$ ipython --no-banner

In [1]: import numpy as np

In [2]: import numpy.linalg as la

In [3]: np.set_printoptions(precision=2, suppress=True, linewidth=100)

In [4]: M2 = np.array([[-3, -1, -2, 0], [2, -1, 1, 2], [-1, -3, 2, 2], [0, 3, -1, 2]])

In [5]: feats = np.triu(M2)

In [6]: print(feats)
[[-3 -1 -2  0]
 [ 0 -1  1  2]
 [ 0  0  2  2]
 [ 0  0  0  2]]

In [7]: # triangular: eigenvalues sit on the diagonal

In [8]: P = np.triu(np.array([[2, 3, 5, 3], [-2, -1, -3, 1], [-2, -4, -4, 5], [1, 2, -2, 0]]), 1) + np.eye(4)

In [9]: M2 = P @ feats @ la.inv(P)

In [10]: print(np.round(la.det(M2), 2))
12.0

In [11]: print(la.matrix_rank(M2))
4

In [12]: print(np.poly(M2))
[ 1.  0. -9.  4. 12.]

In [13]: E = np.load("case13.npy")

In [14]: print(E)
[[0 0 0]
 [0 0 0]
 [0 3 3]
 [0 0 0]
 [0 0 0]
 [0 0 0]
 [0 1 0]
 [0 0 0]
 [0 3 3]
 [0 0 0]
 [1 1 0]
 [0 0 0]
 [0 1 0]
 [0 0 0]
 [0 1 0]
 [1 1 0]
 [0 1 0]]

In [15]: # rows 0 and 1 are equal

In [16]: rng = np.random.default_rng(11)

In [17]: M2 = E + rng.integers(-2, 3, (17, 1)) @ rng.integers(-2, 3, (1, 3))

In [18]: print(M2)
[[-4 -4 -2]
 [-4 -4 -2]
 [ 2  5  4]
 [ 0  0  0]
 [ 0  0  0]
 [ 2  2  1]
 [ 2  3  1]
 [-4 -4 -2]
 [ 0  3  3]
 [-4 -4 -2]
 [ 1  1  0]
 [ 4  4  2]
 [ 0  1  0]
 [-4 -4 -2]
 [ 0  1  0]
 [-3 -3 -2]
 [ 2  3  1]]

In [19]: print(np.abs(M2 - E).sum(axis=1))
[10 10  5  0  0  5  5 10  0 10  0 10  0 10  0 10  5]

In [20]: print(la.matrix_rank(M2 - E, tol=1e-8))
1

In [21]: print(M2 - E)
[[-4 -4 -2]
 [-4 -4 -2]
 [ 2  2  1]
 [ 0  0  0]
 [ 0  0  0]
 [ 2  2  1]
 [ 2  2  1]
 [-4 -4 -2]
 [ 0  0  0]
 [-4 -4 -2]
 [ 0  0  0]
 [ 4  4  2]
 [ 0  0  0]
 [-4 -4 -2]
 [ 0  0  0]
 [-4 -4 -2]
 [ 2  2  1]]

In [22]: cov = np.cov(E, rowvar=False)

In [23]: print(np.argsort(-E.std(axis=0).round(6), kind="stable"))
[2 1 0]

In [24]: print(np.median(E, axis=0))
[0. 0. 0.]

In [25]: print(la.eigvalsh(cov)[::-1])
[1.84 0.17 0.06]

In [26]: print(cov.shape)
(3, 3)

In [27]: print(np.polyfit(E[:, 0], E[:, 2], 1))
[-0.4  0.4]

In [28]: print(cov)
[[ 0.11  0.04 -0.04]
 [ 0.04  0.97  0.86]
 [-0.04  0.86  0.99]]

In [29]: J = np.load("mat.npy")

In [30]: print(J)
[[-0.95 -2.   -3.    0.  ]
 [-3.    1.05 -2.   -3.  ]
 [-2.   -2.    0.05  3.  ]
 [-1.   -2.   -3.    0.05]]

In [31]: idx = rng.permutation(4)

In [32]: print(idx)
[3 1 2 0]

In [33]: M2 = feats[idx][:, idx]

In [34]: print(round(la.det(M2), 2), round(la.det(feats[idx]), 2))
12.0 -12.0

In [35]: print(np.diag(M2))
[ 2 -1  2 -3]

In [36]: print(np.allclose(M2, feats))
False

In [37]: J[4]
Traceback (most recent call last):
  Cell In[37], line 1
    J[4]
IndexError: index 4 is out of bounds for axis 0 with size 4


In [38]: print(J.sum(axis=1))
[-5.95 -6.95 -0.95 -5.95]

In [39]: J[:, 4]
Traceback (most recent call last):
  Cell In[39], line 1
    J[:, 4]
IndexError: index 4 is out of bounds for axis 1 with size 4


In [40]: np.zeros(4, 4)
Traceback (most recent call last):
  Cell In[40], line 1
    np.zeros(4, 4)
TypeError: Cannot interpret '4' as a data type


In [41]: print(la.svd(J, compute_uv=False))
[6.01 5.   2.63 0.02]

In [42]: la.rank(J)
Traceback (most recent call last):
  Cell In[42], line 1
    la.rank(J)
AttributeError: module 'numpy.linalg' has no attribute 'rank'


In [43]: print(J - J[0])
[[ 0.    0.    0.    0.  ]
 [-2.05  3.05  1.   -3.  ]
 [-1.05  0.    3.05  3.  ]
 [-0.05  0.    0.    0.05]]

In [44]: print(la.matrix_rank(J, rtol=0.1))
3

In [45]: print(np.argsort(-la.norm(J, axis=0).round(6), kind="stable")[:3])
[2 3 0]

In [46]: print([round(float(x), 2) for x in la.svd(J, compute_uv=False)[:3]])
[6.01, 5.0, 2.63]

In [47]: print(la.cond(J) > 100)
True

In [48]: print(round(np.log10(la.cond(J))))
3

In [49]: print(round(la.norm(J, 2) / la.norm(J), 2))
0.73

In [50]: Uu, sig, VT = la.svd(J)

In [51]: print(sig)
[6.01 5.   2.63 0.02]

In [52]: M2 = Uu[:, :3] @ np.diag(sig[:3]) @ VT[:3]

In [53]: print(M2)
[[-0.95 -1.99 -3.01  0.01]
 [-3.    1.05 -2.   -3.  ]
 [-2.   -2.    0.05  3.  ]
 [-1.   -2.01 -2.99  0.04]]

In [54]: print(la.matrix_rank(J, rtol=0.05))
3

In [55]: print(round(float(np.abs(J - M2).max()), 2))
0.01

In [56]: mat = np.array([[4, 0, 1, 2], [-2, 2, 5, 5]])

In [57]: x0 = np.array([2, -4, -2, 5])

In [58]: a = np.maximum(mat @ x0, 0)

In [59]: print(np.flatnonzero(a > 1e-9))
[0 1]

In [60]: print(np.maximum(mat @ x0, 0) - np.maximum(-mat @ x0, 0))
[16  3]

In [61]: print(a)
[16  3]

In [62]: print(np.maximum(mat @ (3 * x0), 0))
[48  9]

In [63]: print(mat.T @ a)
[58  6 31 47]

In [64]: Uu, sig, VT = la.svd(mat, full_matrices=False)

In [65]: print(np.abs(Uu[:, 0]).round(6).argmax())
1

In [66]: print(np.allclose(Uu * sig @ VT, mat))
True

In [67]: print(np.round(Uu.T @ Uu, 2) + 0)
[[1. 0.]
 [0. 1.]]

In [68]: print(np.abs(VT[0]))
[0.16 0.26 0.66 0.69]

In [69]: print(np.round(Uu.T @ mat @ VT.T, 2) + 0)
[[7.7  0.  ]
 [0.   4.44]]

In [70]: print(sig)
[7.7  4.44]

In [71]: print(np.round(np.sqrt((sig ** 2).sum()), 2), round(la.norm(mat), 2))
8.89 8.89

In [72]: r0, v = mat[1], mat[0]

In [73]: print(r0 @ v)
7

In [74]: p = (r0 @ v) / (r0 @ r0) * r0

In [75]: print(np.round(la.norm(r0 + v) ** 2 + la.norm(r0 - v) ** 2, 2))
158.0

In [76]: print(p)
[-0.24  0.24  0.6   0.6 ]

In [77]: print(la.matrix_rank(np.outer(r0, v)))
1

In [78]: arr = np.array([[0.1, 0.3, 0.5, 0.3],
    ...:     [0.8, -0.6, -0.1, 0.5],
    ...:     [-0.4, 0.2, 0.6, 0.5],
    ...:     [0.87, -0.51, -0.06, 0.59]])

In [79]: print(arr)
[[ 0.1   0.3   0.5   0.3 ]
 [ 0.8  -0.6  -0.1   0.5 ]
 [-0.4   0.2   0.6   0.5 ]
 [ 0.87 -0.51 -0.06  0.59]]

In [80]: P = np.triu(np.array([[0, -1, -3, -2], [-3, 3, 2, 1], [-2, -3, 3, -2], [-2, 0, 2, 1]]), 1) + np.eye(4)

In [81]: M2 = P @ arr @ la.inv(P)

In [82]: print(round(float(la.det(M2)), 2))
-0.03

In [83]: print(np.round(np.trace(M2), 2), np.trace(arr))
0.69 0.69

In [84]: print(la.matrix_rank(M2))
4

In [85]: print(np.poly(M2))
[ 1.   -0.69 -0.3   0.01 -0.03]

In [86]: r0 = np.array([-2, -1, 2])

In [87]: print(np.convolve(arr[0], r0))
[-0.2 -0.7 -1.1 -0.5  0.7  0.6]

In [88]: print(np.array([np.convolve(row, r0, "same") for row in arr]))
[[-0.7  -1.1  -0.5   0.7 ]
 [ 0.4   2.4  -2.1  -0.7 ]
 [ 0.   -2.2  -1.2   0.7 ]
 [ 0.15  2.37 -2.14 -0.71]]

In [89]: print(np.polyval(r0, arr[0]))
[1.88 1.52 1.   1.52]

In [90]: print(np.sort(np.abs(la.eigvals(arr))))
[0.25 0.25 0.43 1.  ]

In [91]: print(la.matrix_power(arr, 3))
[[ 0.28 -0.03  0.32  0.5 ]
 [ 0.28 -0.19  0.22  0.48]
 [ 0.19  0.05  0.23  0.3 ]
 [ 0.34 -0.17  0.31  0.59]]

In [92]: print((arr + arr.T) / 2)
[[ 0.1   0.55  0.05  0.58]
 [ 0.55 -0.6   0.05 -0.01]
 [ 0.05  0.05  0.6   0.22]
 [ 0.58 -0.01  0.22  0.59]]

In [93]: print(np.allclose(arr @ arr.T, arr.T @ arr))
False

In [94]: print((arr - arr.T) / 2)
[[ 0.   -0.25  0.45 -0.29]
 [ 0.25  0.   -0.15  0.51]
 [-0.45  0.15  0.    0.28]
 [ 0.29 -0.51 -0.28  0.  ]]

In [95]: M2 = arr + rng.integers(-2, 3, (4, 3)) @ rng.integers(-2, 3, (3, 4))

In [96]: print(M2)
[[-0.9  -0.7   0.5   2.3 ]
 [-1.2  -0.6   1.9  10.5 ]
 [-1.4  -6.8  -5.4   0.5 ]
 [ 0.87 -0.51 -0.06 -3.41]]

In [97]: print(la.matrix_rank(M2 - arr, tol=1e-8))
3

In [98]: print(np.abs(M2 - arr).sum(axis=1))
[ 4. 14. 14.  4.]

In [99]: print(M2 - arr)
[[-1. -1.  0.  2.]
 [-2.  0.  2. 10.]
 [-1. -7. -6.  0.]
 [ 0.  0.  0. -4.]]

In [100]: print(np.round(la.svd(M2 - arr, compute_uv=False), 2) + 0)
[11.35  9.26  1.14  0.  ]

In [101]: W0 = np.load("a.npy")

In [102]: print(W0)
[[ 0.02 -0.12 -0.02]
 [-0.12  0.97  0.12]
 [-0.02  0.12  0.02]]

In [103]: print(round(float(np.trace(la.pinv(W0) @ W0)), 2))
1.0

In [104]: try:
     ...:     la.inv(W0)
     ...: except la.LinAlgError as e:
     ...:     print("failed:", e)
     ...: 
failed: Singular matrix

In [105]: x0 = np.array([1, 4, -1])

In [106]: print(np.round(np.trace(W0), 2))
1.0

In [107]: print(W0 @ W0 @ x0)
[-0.45  3.64  0.45]

In [108]: print(la.matrix_rank(W0, rtol=0.1))
1

In [109]: print(np.argsort(-la.norm(W0, axis=0).round(6), kind="stable")[:3])
[1 0 2]

In [110]: print(la.cond(W0) > 100)
True

In [111]: ev, V = la.eigh(W0)

In [112]: x0 = np.array([-2, 2, 2])

In [113]: print(V * np.maximum(ev, 0) @ V.T)
[[ 0.02 -0.12 -0.02]
 [-0.12  0.97  0.12]
 [-0.02  0.12  0.02]]

In [114]: print(round(float(x0 @ W0 @ x0), 2))
6.06

In [115]: print(round(x0 @ W0 @ x0 / (x0 @ x0), 2), round(float(ev[0]), 2), round(ev[-1], 2))
0.51 -0.0 1.0

In [116]: print((np.sign(V[:, -1].round(6)) == np.sign(V[0, -1].round(6))).astype(int))
[1 0 0]

In [117]: m1 = np.loadtxt("sample13.csv", delimiter=",")

In [118]: print(m1)
[[-0.02 -0.21]
 [-0.21 -2.98]]

In [119]: # symmetric

In [120]: Uu, sig, VT = la.svd(m1)

In [121]: V = VT[:(sig > 1e-8).sum()]

In [122]: x0 = m1[0] + 2 * m1[1] + rng.integers(2) * np.eye(2)[1]

In [123]: print(x0)
[-0.44 -6.18]

In [124]: print(np.allclose(V.T @ V @ x0, x0))
True

In [125]: print(V.T @ V)
[[0.01 0.07]
 [0.07 0.99]]

In [126]: P = np.triu(np.array([[-2, 2], [1, -2]]), 1) + np.eye(2)

In [127]: M2 = P @ m1 @ la.inv(P)

In [128]: print(M2)
[[-0.44 -5.3 ]
 [-0.21 -2.56]]

In [129]: print(P @ m1 - m1 @ P)
[[-0.43 -5.94]
 [ 0.    0.43]]

In [130]: print(np.poly(M2))
[1. 3. 0.]

In [131]: print(la.matrix_rank(M2))
1

In [132]: print(np.round(np.trace(M2), 2), np.round(np.trace(m1), 2))
-3.0 -3.0

In [133]: ev, V = la.eigh(m1)

In [134]: x0 = np.array([3, -6])

In [135]: print(round(x0 @ m1 @ x0, 2))
-99.91

In [136]: A = np.array([[10, -3, 0], [-3, 9, 9], [0, 9, 10]])

In [137]: # symmetric

In [138]: r0 = np.array([-1, -5, -4])

In [139]: print(np.cross(A[1, :3], A[0, :3]))
[ 27  90 -81]

In [140]: print(np.array([np.convolve(row, r0, "same") for row in A]))
[[-47 -25  12]
 [  6 -42 -81]
 [ -9 -55 -86]]

In [141]: print(np.correlate(A[1], A[0], "full"))
[  0   9 -57  63  90]
